$ python3 -q
>>> import numpy as np
>>> np.set_printoptions(precision=1, suppress=True, linewidth=120)
>>> E = np.load("sample13.npy")
>>> print(E)
[[13.  3.  3.  6.]
 [ 3.  5.  1.  2.]
 [ 3.  1.  5.  2.]
 [ 6.  2.  2.  8.]]
>>> U, sig, Vh = np.linalg.svd(E, full_matrices=False)
>>> print((sig > 1e-8).sum())
4
>>> print(np.abs(Vh[0]))
[0.8 0.3 0.3 0.5]
>>> print(sig)
[19.  4.  4.  4.]
>>> print(np.round(np.sqrt((sig ** 2).sum()), 1), round(float(np.linalg.norm(E)), 1))
20.2 20.2
>>> print(U.shape, sig.shape, Vh.shape)
(4, 4) (4,) (4, 4)
>>> print(np.round(Vh @ Vh.T, 1) + 0)
[[1. 0. 0. 0.]
 [0. 1. 0. 0.]
 [0. 0. 1. 0.]
 [0. 0. 0. 1.]]
>>> arr = np.array([[3, 0, 0], [0, 2, 0], [0, 0, 2]])
>>> print(arr)
[[3 0 0]
 [0 2 0]
 [0 0 2]]
>>> L = np.linalg.cholesky(arr)
>>> print(np.diag(L) ** 2)
[3. 2. 2.]
>>> K = np.load("run12.npy")
>>> print(K)
[[ 0  3  7  4]
 [ 0  0  1  5]
 [ 0  0  0 -2]
 [ 0  0  0  0]]
>>> print(np.round(np.linalg.eigvals(K).sum().real, 1))
0.0
>>> print(np.round(np.linalg.det(K[::-1]), 1))
0.0
>>> print(np.linalg.eigvals(K))
[0. 0. 0. 0.]
>>> print(round(float(np.linalg.det(2 * K)), 1), round(np.linalg.det(K), 1))
0.0 0.0
>>> f = np.array([-4, -4])
>>> print(np.array([np.convolve(row, f, "same") for row in K]))
[[  0 -12 -40 -44]
 [  0   0  -4 -24]
 [  0   0   0   8]
 [  0   0   0   0]]
>>> print(np.linalg.cond(K) > 100)
True
>>> print(round(float(np.linalg.norm(K, 2) / np.linalg.norm(K)), 1))
0.9
>>> print([round(float(x), 1) for x in np.linalg.svd(K, compute_uv=False)[:3]])
[9.4, 4.0, 0.2]
>>> data = np.loadtxt("block14.csv", delimiter=",")
>>> print(data.round(1) + 0)
[[-0.1  0.  -0.3  0.3  0.9]
 [ 0.5 -0.4 -0.4  0.6 -0.3]
 [-0.3  0.7 -0.1  0.6 -0.2]
 [ 0.1  0.3 -0.8 -0.5 -0.1]
 [ 0.8  0.5  0.3 -0.1  0.2]]
>>> print(np.round(data.T @ data, 1) + 0)
[[1. 0. 0. 0. 0.]
 [0. 1. 0. 0. 0.]
 [0. 0. 1. 0. 0.]
 [0. 0. 0. 1. 0.]
 [0. 0. 0. 0. 1.]]
>>> print(np.round(np.linalg.pinv(data), 1) + 0)
[[-0.1  0.5 -0.3  0.1  0.8]
 [ 0.  -0.4  0.7  0.3  0.5]
 [-0.3 -0.4 -0.1 -0.8  0.3]
 [ 0.3  0.6  0.6 -0.5 -0.1]
 [ 0.9 -0.3 -0.2 -0.1  0.2]]
>>> print(round(data[:, 1] @ data[:, 3], 1))
-0.0
>>> mat = np.array([[1, 0, 0, 0, 0],
...     [0, 0, 0, 0, 3],
...     [0, 0, 1, 0, 0],
...     [1, 0, 0, 3, 0],
...     [0, 2, 0, 0, 0]])
>>> vec = np.array([-2, -2, 2, 0, 2])
>>> y = mat @ vec
>>> print(y)
[-2  6  2 -2 -4]
>>> print(np.linalg.solve(mat, 5 * y))
[-10. -10.  10.   0.  10.]
>>> print(np.linalg.solve(mat, y + mat[:, 1]))
[-2. -1.  2.  0.  2.]
>>> print(np.linalg.solve(mat, mat[:, 2]))
[0. 0. 1. 0. 0.]
>>> print(np.sort(np.linalg.eigvals(mat).real))
[-2.4  1.   1.   2.4  3. ]
>>> print((np.linalg.matrix_power((mat != 0) + (mat.T != 0) + np.eye(5), 5) > 0).astype(int))
[[1 0 0 1 0]
 [0 1 0 0 1]
 [0 0 1 0 0]
 [1 0 0 1 0]
 [0 1 0 0 1]]
>>> print(np.linalg.matrix_power(mat, 4))
[[ 1  0  0  0  0]
 [ 0 36  0  0  0]
 [ 0  0  1  0  0]
 [40  0  0 81  0]
 [ 0  0  0  0 36]]
>>> print(round(float(np.linalg.det(mat)), 1))
-18.0
>>> print(np.sort(np.abs(np.linalg.eigvals(mat))))
[1.  1.  2.4 2.4 3. ]
>>> blk = np.stack([mat, 5 * mat, mat[::-1]])
>>> print(np.linalg.matrix_rank(blk))
[5 5 5]
>>> print(blk.sum(axis=0))
[[ 6  2  0  0  0]
 [ 1  0  0  3 18]
 [ 0  0  7  0  0]
 [ 6  0  0 18  3]
 [ 1 12  0  0  0]]
>>> print(np.linalg.det(blk))
[   -18. -56250.    -18.]
>>> print(np.linalg.matrix_rank(blk.reshape(3, -1)))
2
>>> vec = np.array([2, -2, 3, 3, -1])
>>> h1 = np.maximum(mat @ vec, 0)
>>> print(np.flatnonzero(h1 > 1e-9))
[0 2 3]
>>> print(h1)
[ 2  0  3 11  0]
>>> print(mat.T @ h1)
[13  0  3 33  0]
>>> print(np.tanh(mat @ vec))
[ 1. -1.  1.  1. -1.]
